% ipython --no-banner

In [1]: import numpy as np

In [2]: import numpy.linalg as la

In [3]: np.set_printoptions(precision=3, suppress=True, linewidth=100)

In [4]: rd = lambda a: np.round(a, 3) + 0

In [5]: J = np.load("data.npy")

In [6]: J
Out[6]: 
array([[0, 0, 3, 3],
       [0, 1, 1, 1],
       [0, 0, 0, 1],
       [0, 0, 0, 3]])

In [7]: # triangular: eigenvalues sit on the diagonal

In [8]: rd(np.trace(la.pinv(J) @ J))
Out[8]: np.float64(3.0)

In [9]: la.lstsq(J[:-1].T, J[-1])[2]
Out[9]: np.int32(3)

In [10]: print(np.unique(J.round(6), axis=0).shape)
(4, 4)

In [11]: rd(J @ la.pinv(J) @ J)
Out[11]: 
array([[0., 0., 3., 3.],
       [0., 1., 1., 1.],
       [0., 0., 0., 1.],
       [0., 0., 0., 3.]])

In [12]: m1 = np.load("sample3.npy")

In [13]: print(m1)
[[1 0 3 5 6 7 0]
 [1 2 5 1 1 5 7]
 [7 4 8 3 3 2 9]
 [1 0 3 5 6 7 0]
 [5 5 4 6 5 5 6]]

In [14]: left, sig, VT = la.svd(m1)

In [15]: np.argmax(sig[:-1] / (sig[1:] + 1e-6)) + 1
Out[15]: np.int64(4)

In [16]: rd(sig)
Out[16]: array([24.465, 11.603,  4.925,  2.925,  0.   ])

In [17]: M2 = left[:, :4] @ np.diag(sig[:4]) @ VT[:4]

In [18]: la.matrix_rank(M2)
Out[18]: np.int64(4)

In [19]: rd(np.abs(m1 - M2).max())
Out[19]: np.float64(0.0)

In [20]: X = np.load("layer7.npy")

In [21]: X
Out[21]: 
array([[  6,  15,   9,   6,  15,  12, -15, -12,  -6,   3,  -3],
       [ 10,  25,  15,  10,  25,  20, -25, -20, -10,   5,  -5],
       [  8,  20,  12,   8,  20,  16, -20, -16,  -8,   4,  -4],
       [  4,  10,   6,   4,  10,   8, -10,  -8,  -4,   2,  -2],
       [  2,   5,   3,   2,   5,   4,  -5,  -4,  -2,   1,  -1]])

In [22]: # looks like rank 1

In [23]: W1 = np.array([[1, 1, 0],
    ...:     [2, 1, 0],
    ...:     [0, 0, 2],
    ...:     [2, 3, 3],
    ...:     [0, 0, 2],
    ...:     [0, 2, 1],
    ...:     [1, 0, 0],
    ...:     [0, 3, 3],
    ...:     [3, 2, 3],
    ...:     [2, 1, 1],
    ...:     [0, 2, 3]])

In [24]: coef = np.array([5, 1, 3])

In [25]: hid = np.maximum(X @ W1 + coef, 0)

In [26]: la.matrix_rank(hid)
Out[26]: np.int64(2)

In [27]: hid
Out[27]: 
array([[26, 13, 21],
       [40, 21, 33],
       [33, 17, 27],
       [19,  9, 15],
       [12,  5,  9]])

In [28]: basis = np.array([[3, -1, -3], [2, 3, -2], [-1, 2, -1]])

In [29]: W1 @ basis
Out[29]: 
array([[  5,   2,  -5],
       [  8,   1,  -8],
       [ -2,   4,  -2],
       [  9,  13, -15],
       [ -2,   4,  -2],
       [  3,   8,  -5],
       [  3,  -1,  -3],
       [  3,  15,  -9],
       [ 10,   9, -16],
       [  7,   3,  -9],
       [  1,  12,  -7]])

In [30]: hid @ basis
Out[30]: 
array([[  83,   55, -125],
       [ 129,   89, -195],
       [ 106,   72, -160],
       [  60,   38,  -90],
       [  37,   21,  -55]])

In [31]: left, sig, VT = la.svd(X)

In [32]: V = VT[:(sig > 1e-8).sum()]

In [33]: rng = np.random.default_rng(66239)

In [34]: x = X[0] + -1 * X[2] + rng.integers(2) * np.eye(11)[6]

In [35]: x
Out[35]: array([-2., -5., -3., -2., -5., -4.,  5.,  4.,  2., -1.,  1.])

In [36]: rd(np.diag(V.T @ V))
Out[36]: array([0.031, 0.192, 0.069, 0.031, 0.192, 0.123, 0.192, 0.123, 0.031, 0.008, 0.008])

In [37]: rd(la.norm(x - V.T @ V @ x))
Out[37]: np.float64(0.0)

In [38]: theta = np.radians(120)

In [39]: R = np.eye(11)

In [40]: R[5, 5] = R[4, 4] = np.cos(theta)

In [41]: R[5, 4], R[4, 5] = -np.sin(theta), np.sin(theta)

In [42]: rd(R)
Out[42]: 
array([[ 1.   ,  0.   ,  0.   ,  0.   ,  0.   ,  0.   ,  0.   ,  0.   ,  0.   ,  0.   ,  0.   ],
       [ 0.   ,  1.   ,  0.   ,  0.   ,  0.   ,  0.   ,  0.   ,  0.   ,  0.   ,  0.   ,  0.   ],
       [ 0.   ,  0.   ,  1.   ,  0.   ,  0.   ,  0.   ,  0.   ,  0.   ,  0.   ,  0.   ,  0.   ],
       [ 0.   ,  0.   ,  0.   ,  1.   ,  0.   ,  0.   ,  0.   ,  0.   ,  0.   ,  0.   ,  0.   ],
       [ 0.   ,  0.   ,  0.   ,  0.   , -0.5  ,  0.866,  0.   ,  0.   ,  0.   ,  0.   ,  0.   ],
       [ 0.   ,  0.   ,  0.   ,  0.   , -0.866, -0.5  ,  0.   ,  0.   ,  0.   ,  0.   ,  0.   ],
       [ 0.   ,  0.   ,  0.   ,  0.   ,  0.   ,  0.   ,  1.   ,  0.   ,  0.   ,  0.   ,  0.   ],
       [ 0.   ,  0.   ,  0.   ,  0.   ,  0.   ,  0.   ,  0.   ,  1.   ,  0.   ,  0.   ,  0.   ],
       [ 0.   ,  0.   ,  0.   ,  0.   ,  0.   ,  0.   ,  0.   ,  0.   ,  1.   ,  0.   ,  0.   ],
       [ 0.   ,  0.   ,  0.   ,  0.   ,  0.   ,  0.   ,  0.   ,  0.   ,  0.   ,  1.   ,  0.   ],
       [ 0.   ,  0.   ,  0.   ,  0.   ,  0.   ,  0.   ,  0.   ,  0.   ,  0.   ,  0.   ,  1.   ]])

In [43]: M2 = X @ R.T

In [44]: rd(M2)
Out[44]: 
array([[  6.   ,  15.   ,   9.   ,   6.   ,   2.892, -18.99 , -15.   , -12.   ,  -6.   ,   3.   ,
         -3.   ],
       [ 10.   ,  25.   ,  15.   ,  10.   ,   4.821, -31.651, -25.   , -20.   , -10.   ,   5.   ,
         -5.   ],
       [  8.   ,  20.   ,  12.   ,   8.   ,   3.856, -25.321, -20.   , -16.   ,  -8.   ,   4.   ,
         -4.   ],
       [  4.   ,  10.   ,   6.   ,   4.   ,   1.928, -12.66 , -10.   ,  -8.   ,  -4.   ,   2.   ,
         -2.   ],
       [  2.   ,   5.   ,   3.   ,   2.   ,   0.964,  -6.33 ,  -5.   ,  -4.   ,  -2.   ,   1.   ,
         -1.   ]])

In [45]: rd(np.abs(M2 - X).max(axis=0))
Out[45]: array([ 0.   ,  0.   ,  0.   ,  0.   , 20.179, 51.651,  0.   ,  0.   ,  0.   ,  0.   ,  0.   ])

In [46]: M2 = X[0, 0] * X[1:] - np.outer(X[1:, 0], X[0])

In [47]: print(M2)
[[0 0 0 0 0 0 0 0 0 0 0]
 [0 0 0 0 0 0 0 0 0 0 0]
 [0 0 0 0 0 0 0 0 0 0 0]
 [0 0 0 0 0 0 0 0 0 0 0]]

In [48]: rd(X[:, 0] / X[0, 0])
Out[48]: array([1.   , 1.667, 1.333, 0.667, 0.333])

In [49]: la.matrix_rank(M2), la.matrix_rank(X)
Out[49]: (np.int64(0), np.int64(1))

In [50]: print(rd(la.norm(X, axis=0)))
[14.832 37.081 22.249 14.832 37.081 29.665 37.081 29.665 14.832  7.416  7.416]

In [51]: rd(la.norm(X, 2))
Out[51]: np.float64(84.558)

In [52]: rd(la.norm(X[3] - X[2]))
Out[52]: np.float64(22.804)

In [53]: print(rd(la.norm(X, axis=1)))
[34.205 57.009 45.607 22.804 11.402]

In [54]: rd(la.norm(X, "nuc"))
Out[54]: np.float64(84.558)

In [55]: M2 = np.array([[0, -9, -6, 5, 4, 0, -1],
    ...:     [6, 2, 3, -7, -1, 0, -8],
    ...:     [6, -7, 0, -2, 5, -4, 8],
    ...:     [-3, 4, -3, 6, 0, 9, 6],
    ...:     [7, -2, 3, -8, 4, 6, 0],
    ...:     [-4, -7, 9, -5, -3, 4, 3],
    ...:     [-1, -5, 8, -6, 3, -2, -6]])

In [56]: basis = np.array([[3, 2, -3, 3, -3],
    ...:     [2, -2, -3, -1, 1],
    ...:     [3, 1, 0, 1, 2],
    ...:     [-2, -1, -2, 2, 3],
    ...:     [1, -2, -1, -1, 2]])

In [57]: data = np.block([[M2, np.array([[-3, 2, 2, -1, 0],
    ...:     [-3, -3, 0, -1, -2],
    ...:     [-3, 0, -2, -2, 2],
    ...:     [-3, -2, -3, 3, -2],
    ...:     [3, -2, -3, 1, 1],
    ...:     [-2, -1, -3, -2, 0],
    ...:     [-1, 0, 3, -2, 2]])], [np.zeros((5, 7)), basis]])

In [58]: data
Out[58]: 
array([[ 0., -9., -6.,  5.,  4.,  0., -1., -3.,  2.,  2., -1.,  0.],
       [ 6.,  2.,  3., -7., -1.,  0., -8., -3., -3.,  0., -1., -2.],
       [ 6., -7.,  0., -2.,  5., -4.,  8., -3.,  0., -2., -2.,  2.],
       [-3.,  4., -3.,  6.,  0.,  9.,  6., -3., -2., -3.,  3., -2.],
       [ 7., -2.,  3., -8.,  4.,  6.,  0.,  3., -2., -3.,  1.,  1.],
       [-4., -7.,  9., -5., -3.,  4.,  3., -2., -1., -3., -2.,  0.],
       [-1., -5.,  8., -6.,  3., -2., -6., -1.,  0.,  3., -2.,  2.],
       [ 0.,  0.,  0.,  0.,  0.,  0.,  0.,  3.,  2., -3.,  3., -3.],
       [ 0.,  0.,  0.,  0.,  0.,  0.,  0.,  2., -2., -3., -1.,  1.],
       [ 0.,  0.,  0.,  0.,  0.,  0.,  0.,  3.,  1.,  0.,  1.,  2.],
       [ 0.,  0.,  0.,  0.,  0.,  0.,  0., -2., -1., -2.,  2.,  3.],
       [ 0.,  0.,  0.,  0.,  0.,  0.,  0.,  1., -2., -1., -1.,  2.]])

In [59]: idx = rng.permutation(12)

In [60]: M2 = data[:, idx] * rng.choice([-1, 1], 12)

In [61]: M2
Out[61]: 
array([[-0.,  5.,  4.,  0.,  1.,  2., -3., -9., -2., -1.,  6.,  0.],
       [-6., -7., -1., -2.,  1.,  0., -3.,  2.,  3., -8., -3.,  0.],
       [-6., -2.,  5.,  2.,  2., -2., -3., -7., -0.,  8., -0., -4.],
       [ 3.,  6.,  0., -2., -3., -3., -3.,  4.,  2.,  6.,  3.,  9.],
       [-7., -8.,  4.,  1., -1., -3.,  3., -2.,  2.,  0., -3.,  6.],
       [ 4., -5., -3.,  0.,  2., -3., -2., -7.,  1.,  3., -9.,  4.],
       [ 1., -6.,  3.,  2.,  2.,  3., -1., -5., -0., -6., -8., -2.],
       [-0.,  0.,  0., -3., -3., -3.,  3.,  0., -2.,  0., -0.,  0.],
       [-0.,  0.,  0.,  1.,  1., -3.,  2.,  0.,  2.,  0., -0.,  0.],
       [-0.,  0.,  0.,  2., -1.,  0.,  3.,  0., -1.,  0., -0.,  0.],
       [-0.,  0.,  0.,  3., -2., -2., -2.,  0.,  1.,  0., -0.,  0.],
       [-0.,  0.,  0.,  2.,  1., -1.,  1.,  0.,  2.,  0., -0.,  0.]])

In [62]: left, _, VT = la.svd(data.T @ M2)

In [63]: rd(left @ VT)
Out[63]: 
array([[-1.,  0.,  0.,  0.,  0.,  0.,  0.,  0.,  0.,  0.,  0.,  0.],
       [ 0.,  0.,  0.,  0.,  0.,  0.,  0.,  1.,  0.,  0.,  0.,  0.],
       [ 0.,  0.,  0.,  0.,  0.,  0.,  0.,  0.,  0.,  0., -1.,  0.],
       [ 0.,  1.,  0.,  0.,  0.,  0.,  0.,  0.,  0.,  0.,  0.,  0.],
       [ 0.,  0.,  1.,  0.,  0.,  0.,  0.,  0.,  0.,  0.,  0.,  0.],
       [ 0.,  0.,  0.,  0.,  0.,  0.,  0.,  0.,  0.,  0.,  0.,  1.],
       [ 0.,  0.,  0.,  0.,  0.,  0.,  0.,  0.,  0.,  1.,  0.,  0.],
       [ 0.,  0.,  0.,  0.,  0.,  0.,  1.,  0.,  0.,  0.,  0.,  0.],
       [ 0.,  0.,  0.,  0.,  0.,  0.,  0.,  0., -1.,  0.,  0.,  0.],
       [ 0.,  0.,  0.,  0.,  0.,  1.,  0.,  0.,  0.,  0.,  0.,  0.],
       [ 0.,  0.,  0.,  0., -1.,  0.,  0.,  0.,  0.,  0.,  0.,  0.],
       [ 0.,  0.,  0.,  1.,  0.,  0.,  0.,  0.,  0.,  0.,  0.,  0.]])

In [64]: x = np.array([5, 4, 5, 1, 4, 0, 3, 0, 4, 4, 5, 3])

In [65]: rhs = M2 @ x

In [66]: print(rhs)
[  53. -105.    8.   90.  -30.  -30.  -67.  -14.   19.    3.   -7.   17.]

In [67]: print(rd(la.solve(M2, -2 * rhs)))
[-10.  -8. -10.  -2.  -8.   0.  -6.   0.  -8.  -8. -10.  -6.]

In [68]: print(rd(la.solve(M2, M2[:, 4])))
[0. 0. 0. 0. 1. 0. 0. 0. 0. 0. 0. 0.]

In [69]: rd(la.solve(M2.T, M2[1]))
Out[69]: array([0., 1., 0., 0., 0., 0., 0., 0., 0., 0., 0., 0.])
